% python3 -q
>>> import numpy as np
>>> np.set_printoptions(suppress=True, linewidth=200)
>>> def tidy(a):
...     return np.round(a, 2) + 0
... 
>>> J = np.load("run2.npy")
>>> tidy(J)
array([[-0.43,  0.9 ],
       [-0.6 , -0.29],
       [-0.68, -0.33]])
>>> # keeps lengths
>>> vec = np.array([0, 0])
>>> target = J @ vec
>>> tidy(np.linalg.pinv(J) @ J)
array([[1., 0.],
       [0., 1.]])
>>> tidy(np.linalg.lstsq(J, target)[0])
array([0., 0.])
>>> tidy(np.linalg.solve(J.T @ J, J.T @ target))
array([0., 0.])
>>> rng = np.random.default_rng(17912)
>>> target = target + 0.02 * rng.normal(size=3)
>>> tidy(target)
array([ 0.01, -0.03,  0.01])
>>> beta, *_ = np.linalg.lstsq(J, target)
>>> tidy(beta)
array([0.01, 0.02])
>>> [round(float(np.linalg.norm(np.linalg.solve(J.T @ J + lam * np.eye(2), J.T @ target))), 2) for lam in (0, 1, 10, 100)]
[0.02, 0.01, 0.0, 0.0]
>>> tidy(np.linalg.norm(target - J @ beta))
np.float64(0.03)
>>> K = np.load("m.npy")
>>> K
array([[ 3.  ,  1.  , -0.34],
       [ 3.  ,  1.  ,  1.15],
       [ 3.  ,  1.  , -0.7 ],
       [ 3.  ,  1.  , -0.68],
       [ 3.  ,  1.  , -0.69],
       [ 3.  ,  1.  , -1.89],
       [ 3.  ,  1.  , -0.07],
       [ 3.  ,  1.  ,  1.81],
       [ 3.  ,  1.  ,  0.7 ],
       [ 3.  ,  1.  ,  1.34],
       [ 3.  ,  1.  ,  1.1 ],
       [ 3.  ,  1.  , -0.35],
       [ 3.  ,  1.  , -1.93],
       [ 3.  ,  1.  , -1.01],
       [ 3.  ,  1.  ,  0.81],
       [ 3.  ,  1.  ,  0.49],
       [ 3.  ,  1.  , -1.17],
       [ 3.  ,  1.  ,  2.02],
       [ 3.  ,  1.  , -0.21],
       [ 3.  ,  1.  ,  1.34],
       [ 3.  ,  1.  , -3.67],
       [ 3.  ,  1.  ,  0.06],
       [ 3.  ,  1.  ,  0.93],
       [ 3.  ,  1.  ,  0.65]])
>>> # rows and columns are dependent
>>> Uu, s, VT = np.linalg.svd(K)
>>> tidy(s)
array([15.49,  6.4 ,  0.  ])
>>> A2 = Uu[:, :2] @ np.diag(s[:2]) @ VT[:2]
>>> tidy(np.linalg.norm(K - A2) / np.linalg.norm(K))
np.float64(0.0)
>>> tidy(A2)
array([[ 3.  ,  1.  , -0.34],
       [ 3.  ,  1.  ,  1.15],
       [ 3.  ,  1.  , -0.7 ],
       [ 3.  ,  1.  , -0.68],
       [ 3.  ,  1.  , -0.69],
       [ 3.  ,  1.  , -1.89],
       [ 3.  ,  1.  , -0.07],
       [ 3.  ,  1.  ,  1.81],
       [ 3.  ,  1.  ,  0.7 ],
       [ 3.  ,  1.  ,  1.34],
       [ 3.  ,  1.  ,  1.1 ],
       [ 3.  ,  1.  , -0.35],
       [ 3.  ,  1.  , -1.93],
       [ 3.  ,  1.  , -1.01],
       [ 3.  ,  1.  ,  0.81],
       [ 3.  ,  1.  ,  0.49],
       [ 3.  ,  1.  , -1.17],
       [ 3.  ,  1.  ,  2.02],
       [ 3.  ,  1.  , -0.21],
       [ 3.  ,  1.  ,  1.34],
       [ 3.  ,  1.  , -3.67],
       [ 3.  ,  1.  ,  0.06],
       [ 3.  ,  1.  ,  0.93],
       [ 3.  ,  1.  ,  0.65]])
>>> np.linalg.matrix_rank(K, rtol=0.05)
np.int64(2)
>>> rank = np.linalg.matrix_rank(K)
>>> rank
np.int64(2)
>>> null = np.linalg.svd(K)[2][rank:].T
>>> np.linalg.matrix_rank(K.T @ K), np.linalg.matrix_rank(K @ K.T)
(np.int64(2), np.int64(2))
>>> np.allclose(K @ null, 0)
True
>>> Uu, s, VT = np.linalg.svd(K)
>>> evecs = VT[:(s > 1e-8).sum()]
>>> vec = K[14] + 4 * K[15] + rng.integers(2) * np.eye(3)[1]
>>> vec
array([15.  ,  5.  ,  2.77])
>>> tidy(np.linalg.norm(vec - evecs.T @ evecs @ vec))
np.float64(0.0)
>>> np.allclose(evecs.T @ evecs @ vec, vec)
True
>>> A2 = np.array([[3, -2, 2], [1, 2, 2], [-2, -2, -3]])
>>> np.linalg.matrix_rank(np.vstack([K, A2.T]))
np.int64(3)
>>> tidy(np.einsum("ij->j", K))
array([72.  , 24.  , -0.31])
>>> np.linalg.matrix_rank(K @ A2)
np.int64(2)
>>> data = np.load("dump.npy")
>>> data
array([[ 1,  2,  4, -1],
       [-2,  1, -8,  0],
       [ 1,  2,  4, -1],
       [ 0,  0,  0,  0]])
>>> # column 2 is much longer than the rest
>>> Uu, s, VT = np.linalg.svd(data)
>>> evecs = VT[:(s > 1e-8).sum()]
>>> vec = data[1] + 5 * data[0] + rng.integers(2) * np.eye(4)[0]
>>> vec
array([ 3., 11., 12., -5.])
>>> np.linalg.matrix_rank(np.vstack([data, vec]))
np.int64(2)
>>> np.allclose(evecs.T @ evecs @ vec, vec)
True
>>> tidy(np.diag(evecs.T @ evecs))
array([0.06, 0.86, 0.94, 0.14])
>>> rank = np.linalg.matrix_rank(data)
>>> rank
np.int64(2)
>>> null = np.linalg.svd(data)[2][rank:].T
>>> np.linalg.matrix_rank(data.T @ data), np.linalg.matrix_rank(data @ data.T)
(np.int64(2), np.int64(2))
>>> np.allclose(data @ null, 0)
True
>>> [int(np.linalg.matrix_rank(data[:i])) for i in range(1, len(data) + 1)]
[1, 2, 2, 2]
>>> [int(np.linalg.matrix_rank(np.delete(data, i, axis=0))) for i in range(4)]
[2, 1, 2, 2]
>>> th = np.radians(60)
>>> r_ = np.eye(4)
>>> r_[0, 0] = r_[2, 2] = np.cos(th)
>>> r_[0, 2], r_[2, 0] = -np.sin(th), np.sin(th)
>>> tidy(r_)
array([[ 0.5 ,  0.  , -0.87,  0.  ],
       [ 0.  ,  1.  ,  0.  ,  0.  ],
       [ 0.87,  0.  ,  0.5 ,  0.  ],
       [ 0.  ,  0.  ,  0.  ,  1.  ]])
>>> A2 = data @ r_.T
>>> tidy(np.abs(A2 - data).max(axis=0))
array([7.93, 0.  , 2.27, 0.  ])
>>> tidy(np.linalg.det(r_)), np.trace(r_)
(np.float64(1.0), np.float64(3.0))
>>> np.allclose(np.linalg.norm(data, axis=1), np.linalg.norm(A2, axis=1))
True
>>> tidy(A2)
array([[-2.96,  2.  ,  2.87, -1.  ],
       [ 5.93,  1.  , -5.73,  0.  ],
       [-2.96,  2.  ,  2.87, -1.  ],
       [ 0.  ,  0.  ,  0.  ,  0.  ]])
>>> np.allclose(data @ data.T, A2 @ A2.T)
True
